% ipython --no-banner

In [1]: import numpy as np

In [2]: from numpy import linalg as LA

In [3]: np.set_printoptions(suppress=True, linewidth=140)

In [4]: X = np.load("case0.npy")

In [5]: X
Out[5]: 
array([[1, 0, 0, 0],
       [3, 0, 0, 0],
       [0, 0, 1, 0],
       [0, 0, 3, 0]])

In [6]: # triangular, det is the product of the diagonal

In [7]: rng = np.random.default_rng(30)

In [8]: out = X + rng.integers(-2, 3, (4, 2)) @ rng.integers(-2, 3, (2, 4))

In [9]: print(out)
[[ 5 -1  3 -2]
 [ 2  1 -2  2]
 [ 5  1  1  2]
 [-1  1  1  2]]

In [10]: np.round(LA.svd(out - X, compute_uv=False), 1) + 0
Out[10]: array([7.3, 5.2, 0. , 0. ])

In [11]: LA.matrix_rank(out - X, tol=1e-8)
Out[11]: np.int64(2)

In [12]: f = np.array([1, 2, 3])

In [13]: E = np.outer(rng.normal(size=21), f) + 0.3 * rng.normal(size=(21, 3))

In [14]: print(E.round(1) + 0)
[[-0.1  0.1  0.3]
 [ 0.7  1.9  2.7]
 [ 0.   0.5  0. ]
 [ 1.   0.6  0.8]
 [ 0.4  1.   1.6]
 [ 0.2  0.1  0.6]
 [ 0.6  1.5  2.1]
 [ 0.4  0.8  0.8]
 [ 1.4  2.6  3.6]
 [ 2.6  3.7  5. ]
 [-0.6 -0.4 -0.9]
 [-0.1 -0.7 -0.4]
 [ 0.   0.9  1.6]
 [-1.5 -3.8 -5. ]
 [ 0.2  1.   1.1]
 [ 0.  -1.  -1.9]
 [-1.1 -1.3 -2.8]
 [-1.5 -2.5 -4.7]
 [-0.5 -0.2 -0.5]
 [ 0.2  1.3  1.6]
 [-0.3 -1.2 -1.2]]

In [15]: z = E[:, 1] > np.median(E[:, 1])

In [16]: f = E[z].mean(axis=0) - E[~z].mean(axis=0)

In [17]: ((E - E.mean(axis=0)) @ f > 0).astype(int)
Out[17]: array([0, 1, 0, 1, 1, 1, 1, 1, 1, 1, 0, 0, 1, 0, 1, 0, 0, 0, 0, 1, 0])

In [18]: z.astype(int)
Out[18]: array([0, 1, 0, 1, 1, 0, 1, 1, 1, 1, 0, 0, 1, 0, 1, 0, 0, 0, 0, 1, 0])

In [19]: print(np.argsort(-np.abs(f).round(6), kind="stable"))
[2 1 0]

In [20]: G = np.cov(E, rowvar=False)

In [21]: np.argsort(-E.std(axis=0).round(6), kind="stable")
Out[21]: array([2, 1, 0])

In [22]: print(np.round(np.median(E, axis=0), 1) + 0)
[0.  0.5 0.6]

In [23]: np.round(LA.eigvalsh(G)[::-1], 1)
Out[23]: array([9.5, 0.1, 0.1])

In [24]: np.round(np.polyfit(E[:, 0], E[:, 2], 1), 1) + 0
Out[24]: array([2.4, 0. ])

In [25]: Q, r_ = LA.qr(E)

In [26]: np.round(Q @ r_, 1) + 0
Out[26]: 
array([[-0.1,  0.1,  0.3],
       [ 0.7,  1.9,  2.7],
       [ 0. ,  0.5,  0. ],
       [ 1. ,  0.6,  0.8],
       [ 0.4,  1. ,  1.6],
       [ 0.2,  0.1,  0.6],
       [ 0.6,  1.5,  2.1],
       [ 0.4,  0.8,  0.8],
       [ 1.4,  2.6,  3.6],
       [ 2.6,  3.7,  5. ],
       [-0.6, -0.4, -0.9],
       [-0.1, -0.7, -0.4],
       [ 0. ,  0.9,  1.6],
       [-1.5, -3.8, -5. ],
       [ 0.2,  1. ,  1.1],
       [ 0. , -1. , -1.9],
       [-1.1, -1.3, -2.8],
       [-1.5, -2.5, -4.7],
       [-0.5, -0.2, -0.5],
       [ 0.2,  1.3,  1.6],
       [-0.3, -1.2, -1.2]])

In [27]: r_.round(1)
Out[27]: 
array([[ 4.1,  6.9, 10.1],
       [ 0. , -3.2, -3.8],
       [ 0. ,  0. ,  2. ]])

In [28]: np.round(Q.T @ Q, 1) + 0
Out[28]: 
array([[1., 0., 0.],
       [0., 1., 0.],
       [0., 0., 1.]])

In [29]: round(abs(r_[0, 0]), 1), round(LA.norm(E[:, 0]), 1)
Out[29]: (np.float64(4.1), np.float64(4.1))

In [30]: vec = np.array([-1, -1, 1])

In [31]: print(np.round(np.einsum("ij,j->i", E, vec), 1) + 0)
[ 0.4  0.2 -0.4 -0.7  0.2  0.2  0.  -0.4 -0.5 -1.2  0.1  0.3  0.7  0.4 -0.1 -0.9 -0.4 -0.7  0.1  0.2  0.3]

In [32]: np.round((E * vec).sum(axis=1), 1) + 0
Out[32]: array([ 0.4,  0.2, -0.4, -0.7,  0.2,  0.2,  0. , -0.4, -0.5, -1.2,  0.1,  0.3,  0.7,  0.4, -0.1, -0.9, -0.4, -0.7,  0.1,  0.2,  0.3])

In [33]: vec @ E
---------------------------------------------------------------------------
ValueError                                Traceback (most recent call last)
Cell In[33], line 1
----> 1 vec @ E

ValueError: matmul: Input operand 1 has a mismatch in its core dimension 0, with gufunc signature (n?,k),(k,m?)->(n?,m?) (size 21 is different from 3)

In [34]: ang = np.radians(176)

In [35]: r_ = np.eye(3)

In [36]: r_[1, 1] = r_[0, 0] = np.cos(ang)

In [37]: r_[1, 0], r_[0, 1] = -np.sin(ang), np.sin(ang)

In [38]: r_.round(1)
Out[38]: 
array([[-1. ,  0.1,  0. ],
       [-0.1, -1. ,  0. ],
       [ 0. ,  0. ,  1. ]])

In [39]: out = E @ r_.T

In [40]: np.round(LA.svd(E, compute_uv=False), 1), np.round(LA.svd(out, compute_uv=False), 1)
Out[40]: (array([13.9,  1.6,  1.2]), array([13.9,  1.6,  1.2]))

In [41]: print(np.round(np.abs(out - E).max(axis=0), 1))
[4.9 7.8 0. ]

In [42]: print(np.allclose(LA.norm(E, axis=1), LA.norm(out, axis=1)))
True

In [43]: out.round(1) + 0
Out[43]: 
array([[ 0.2, -0.1,  0.3],
       [-0.5, -1.9,  2.7],
       [ 0.1, -0.5,  0. ],
       [-0.9, -0.6,  0.8],
       [-0.3, -1. ,  1.6],
       [-0.2, -0.1,  0.6],
       [-0.5, -1.6,  2.1],
       [-0.4, -0.8,  0.8],
       [-1.2, -2.7,  3.6],
       [-2.3, -3.8,  5. ],
       [ 0.5,  0.5, -0.9],
       [ 0. ,  0.7, -0.4],
       [ 0.1, -0.9,  1.6],
       [ 1.2,  3.9, -5. ],
       [-0.1, -1. ,  1.1],
       [-0.1,  1. , -1.9],
       [ 1. ,  1.3, -2.8],
       [ 1.3,  2.6, -4.7],
       [ 0.5,  0.2, -0.5],
       [-0.1, -1.3,  1.6],
       [ 0.2,  1.3, -1.2]])

In [44]: np.allclose(E @ E.T, out @ out.T)
Out[44]: True

In [45]: feats = np.array([[0.0, -1.0, 3.0, 0.0],
    ...:     [-1.0, 0.0, 0.0, 0.0],
    ...:     [3.0, 0.0, 0.0, 0.0],
    ...:     [0.0, 0.0, 0.0, 0.0]])

In [46]: # 2 groups of indices that never mix

In [47]: out = np.array([[1, 1], [1, 1], [1, 3], [3, 0]])

In [48]: LA.matrix_rank(feats @ out)
Out[48]: np.int64(2)

In [49]: np.vstack([feats, out.T]).shape
Out[49]: (6, 4)

In [50]: print(LA.matrix_rank(np.vstack([feats, out.T])))
4

In [51]: np.einsum("ij->j", feats)
Out[51]: array([ 2., -1.,  3.,  0.])

In [52]: np.einsum("ik,kj->ij", feats, out)
Out[52]: 
array([[ 2.,  8.],
       [-1., -1.],
       [ 3.,  3.],
       [ 0.,  0.]])

In [53]: left, s, VT = LA.svd(feats)

In [54]: V = VT[:(s > 1e-8).sum()]

In [55]: vec = feats[2] + -3 * feats[3] + rng.integers(2) * np.eye(4)[3]

In [56]: print(vec)
[3. 0. 0. 1.]

In [57]: print(LA.matrix_rank(np.vstack([feats, vec])))
3

In [58]: np.round(V.T @ V, 1)
Out[58]: 
array([[ 1. ,  0. ,  0. ,  0. ],
       [ 0. ,  0.1, -0.3,  0. ],
       [ 0. , -0.3,  0.9,  0. ],
       [ 0. ,  0. ,  0. ,  0. ]])

In [59]: M = np.load("dump.npy")

In [60]: print(M)
[[-3. -1.  8. -4.]
 [-3. -4. -1.  5.]
 [ 0.  0. -1. -2.]
 [ 0.  0. -4. -7.]]

In [61]: w, V = LA.eig(M)

In [62]: np.round(np.sort(LA.eigvals(M.T)), 1)
Out[62]: array([-8.1, -5.3, -1.7,  0.1])

In [63]: np.round(np.prod(w), 1)
Out[63]: np.float64(-9.0)

In [64]: w.round(1)
Out[64]: array([-1.7, -5.3,  0.1, -8.1])

In [65]: np.round(LA.norm(M, axis=0), 1)
Out[65]: array([4.2, 4.1, 9.1, 9.7])

In [66]: np.round(LA.norm(M, 2), 1)
Out[66]: np.float64(10.0)

In [67]: round(float(LA.norm(M[1] - M[0])), 1)
Out[67]: 13.1

In [68]: vec = np.array([3, 2, 0, -2])

In [69]: rhs = M @ vec

In [70]: rhs
Out[70]: array([ -3., -27.,   4.,  14.])

In [71]: np.round(LA.solve(M, rhs), 1)
Out[71]: array([ 3.,  2., -0., -2.])

In [72]: np.round(LA.solve(M.T, M[1]), 1) + 0
Out[72]: array([0., 1., 0., 0.])

In [73]: print(np.round(LA.solve(M, -1 * rhs), 1))
[-3. -2. -0.  2.]

In [74]: np.round(LA.solve(M, M[:, 1]), 1)
Out[74]: array([-0.,  1., -0., -0.])

In [75]: z = rng.permutation(4)

In [76]: z
Out[76]: array([2, 1, 3, 0])

In [77]: out = M[z][:, z]

In [78]: print(round(LA.det(out), 1), round(LA.det(M[z]), 1))
-9.0 -9.0

In [79]: print(np.allclose(out, M))
False

In [80]: print(np.trace(out))
-15.0

In [81]: np.diag(out)
Out[81]: array([-1., -4., -7., -3.])

In [82]: K = np.array([[-5, -4, 0, 0, 0, 0],
    ...:     [-2, -3, 0, 0, 0, 0],
    ...:     [-5, 5, 0, 0, 0, 0],
    ...:     [0, 0, -5, -4, 0, 0],
    ...:     [0, 0, -2, -3, 0, 0],
    ...:     [0, 0, -5, 5, 0, 0],
    ...:     [0, 0, 0, 0, -5, -4],
    ...:     [0, 0, 0, 0, -2, -3],
    ...:     [0, 0, 0, 0, -5, 5]])

In [83]: left, s, VT = LA.svd(K, full_matrices=False)

In [84]: np.round(s / s[0], 1)
Out[84]: array([1., 1., 1., 1., 1., 1.])

In [85]: left.shape, s.shape, VT.shape
Out[85]: ((9, 6), (6,), (6, 6))

In [86]: Q, _ = LA.qr(np.array([[-1.7, -0.4, 0.3], [1.6, 0.9, 0.8], [0.2, -0.5, -0.1]]))

In [87]: data = 4 * Q

In [88]: data.round(1)
Out[88]: 
array([[-2.9, -1.3,  2.4],
       [ 2.7, -1.8,  2.3],
       [ 0.3,  3.3,  2.2]])

In [89]: out = data / np.sqrt((data ** 2).mean(axis=1, keepdims=True))

In [90]: LA.matrix_rank(out) == LA.matrix_rank(data)
Out[90]: np.True_

In [91]: P = np.triu(np.array([[-1, 2, -1], [1, 0, -3], [0, 1, 0]]), 1) + np.eye(3)

In [92]: out = P @ data @ LA.inv(P)

In [93]: print(round(LA.det(out), 1))
64.0

In [94]: f = np.array([-2, 0])

In [95]: np.round(np.convolve(data[2], f), 1)
Out[95]: array([-0.7, -6.6, -4.4,  0. ])

In [96]: print(np.round(np.polyval(f, data[2]), 1))
[-0.7 -6.6 -4.4]

In [97]: z = rng.permutation(3)

In [98]: print(z)
[1 2 0]

In [99]: out = data[z][:, z]

In [100]: round(LA.det(out), 1), round(LA.det(data[z]), 1)
Out[100]: (np.float64(64.0), np.float64(64.0))

In [101]: np.round(np.sort(np.abs(LA.eigvals(out))), 1)
Out[101]: array([4., 4., 4.])

In [102]: out.round(1)
Out[102]: 
array([[-1.8,  2.3,  2.7],
       [ 3.3,  2.2,  0.3],
       [-1.3,  2.4, -2.9]])

In [103]: round(float(np.trace(out)), 1)
Out[103]: -2.5

In [104]: np.round(np.diag(out), 1)
Out[104]: array([-1.8,  2.2, -2.9])

In [105]: s = 3 * 0.9 ** np.arange(3)

In [106]: Q, _ = LA.qr(np.array([[-0.6, 0.3, -0.8], [-0.6, 0.8, -0.6], [0.5, -1.0, 0.0]]))

In [107]: W0 = rng.normal(size=(11, 3)) * s @ Q

In [108]: W0.round(1)
Out[108]: 
array([[-2.8, -1.5, -1.1],
       [ 3.6, -5. , -0.4],
       [ 4.1,  2.5,  3.3],
       [-2.6,  0.5,  3.8],
       [-3. ,  2.4,  0.3],
       [-6.6, -2.4,  2.1],
       [-3.1, -1.6, -0.4],
       [ 0.1,  3.3,  1.5],
       [-0.9,  2. , -0.2],
       [ 0.9, -4.9,  6.9],
       [ 3.8, -2.9, -0.9]])

In [109]: z = W0[:, 2] > np.median(W0[:, 2])

In [110]: f = W0[z].mean(axis=0) - W0[~z].mean(axis=0)

In [111]: ((W0 - W0.mean(axis=0)) @ f > 0).astype(int)
Out[111]: array([0, 0, 1, 1, 0, 1, 0, 1, 0, 1, 0])

In [112]: np.argsort(-np.abs(f).round(6), kind="stable")
Out[112]: array([2, 1, 0])

In [113]: (((W0 - W0.mean(axis=0)) @ f > 0) == z).mean()
Out[113]: np.float64(1.0)

In [114]: D = LA.norm(W0[:, None] - W0[None], axis=-1)

In [115]: D.mean(axis=1).argmax()
Out[115]: np.int64(9)

In [116]: D[:5, :5].round(1)
Out[116]: 
array([[0. , 7.3, 9.1, 5.3, 4.2],
       [7.3, 0. , 8.4, 9.3, 9.9],
       [9.1, 8.4, 0. , 7.1, 7.7],
       [5.3, 9.3, 7.1, 0. , 4. ],
       [4.2, 9.9, 7.7, 4. , 0. ]])

In [117]: np.flatnonzero(D[5] < D.mean() / 2)
Out[117]: array([5])

In [118]: (D + 1e9 * np.eye(11)).round(6).argmin(axis=1)
Out[118]: array([ 6, 10,  7,  4,  8,  6,  0,  8,  4,  3,  1])

In [119]: print(D[5].round(1))
[ 5.1 10.8 11.8  5.2  6.3  0.   4.4  8.8  7.6  9.2 10.9]

In [120]: LA.matrix_rank(D ** 2)
Out[120]: np.int64(5)

In [121]: cen = (W0 - W0.mean(axis=0)) / W0.std(axis=0)

In [122]: cen.std(axis=0)
Out[122]: array([1., 1., 1.])

In [123]: c = LA.lstsq(np.delete(cen, 1, axis=1), cen[:, 1])[0]

In [124]: c.round(1)
Out[124]: array([-0.1, -0.1])

In [125]: cen = W0 - W0.mean(axis=0)

In [126]: V = LA.svd(cen)[2][:2]

In [127]: out = cen - cen @ V.T @ V

In [128]: print(np.round(np.cov(cen @ V.T, rowvar=False), 1) + 0)
[[12.4  0. ]
 [ 0.   8.6]]

In [129]: np.round((cen @ V.T).std(axis=0), 1)
Out[129]: array([3.4, 2.8])

In [130]: LA.norm(out, axis=1).round(6).argmax()
Out[130]: np.int64(9)

In [131]: cen = W0 - W0.mean(axis=0)

In [132]: left, s, VT = LA.svd(cen, full_matrices=False)

In [133]: np.round(VT[0] * np.sign(VT[0, np.abs(VT[0]).argmax()]), 1)
Out[133]: array([ 0.9, -0.4,  0.1])

In [134]: (np.sign(left[:, 0]) == np.sign(left[0, 0])).astype(int)
Out[134]: array([1, 0, 0, 1, 1, 1, 1, 1, 1, 0, 0])

In [135]: np.round(np.abs(VT[-1]), 1) + 0
Out[135]: array([0. , 0.2, 1. ])

In [136]: round(float((s ** 2).sum() ** 2 / (s ** 4).sum()), 1)
Out[136]: 2.8

In [137]: np.abs(VT[0]).argmax()
Out[137]: np.int64(0)

In [138]: np.round(cen.mean(axis=0), 1) + 0
Out[138]: array([0., 0., 0.])

In [139]: J = np.loadtxt("sample5.csv", delimiter=",")

In [140]: J
Out[140]: 
array([[15., 11.,  5.],
       [ 3.,  0.,  5.],
       [ 6.,  2.,  5.],
       [ 6.,  8., 11.],
       [ 6.,  6.,  9.],
       [ 6.,  0.,  3.],
       [ 3.,  3.,  9.],
       [15., 17., 11.],
       [ 3.,  1.,  7.],
       [12., 12.,  9.],
       [15., 11.,  5.],
       [ 3.,  0.,  5.],
       [12., 14., 11.],
       [15., 11.,  5.],
       [15., 17., 11.],
       [12., 12.,  9.],
       [ 3.,  0.,  3.],
       [12., 14., 11.],
       [ 9.,  3.,  3.],
       [12., 10.,  7.],
       [15., 11.,  5.],
       [15.,  9.,  3.],
       [12., 10.,  7.],
       [ 6.,  8., 11.],
       [ 3.,  0.,  5.]])

In [141]: G = np.cov(J, rowvar=False)

In [142]: G.shape
Out[142]: (3, 3)

In [143]: np.round(np.corrcoef(J.T), 1)
Out[143]: 
array([[1. , 0.9, 0.1],
       [0.9, 1. , 0.6],
       [0.1, 0.6, 1. ]])

In [144]: np.argwhere(np.triu(np.abs(np.corrcoef(J.T)) > 0.8, 1))
Out[144]: array([[0, 1]])

In [145]: np.round(LA.eigvalsh(G)[::-1], 1)
Out[145]: array([53.7, 10.2,  0.1])
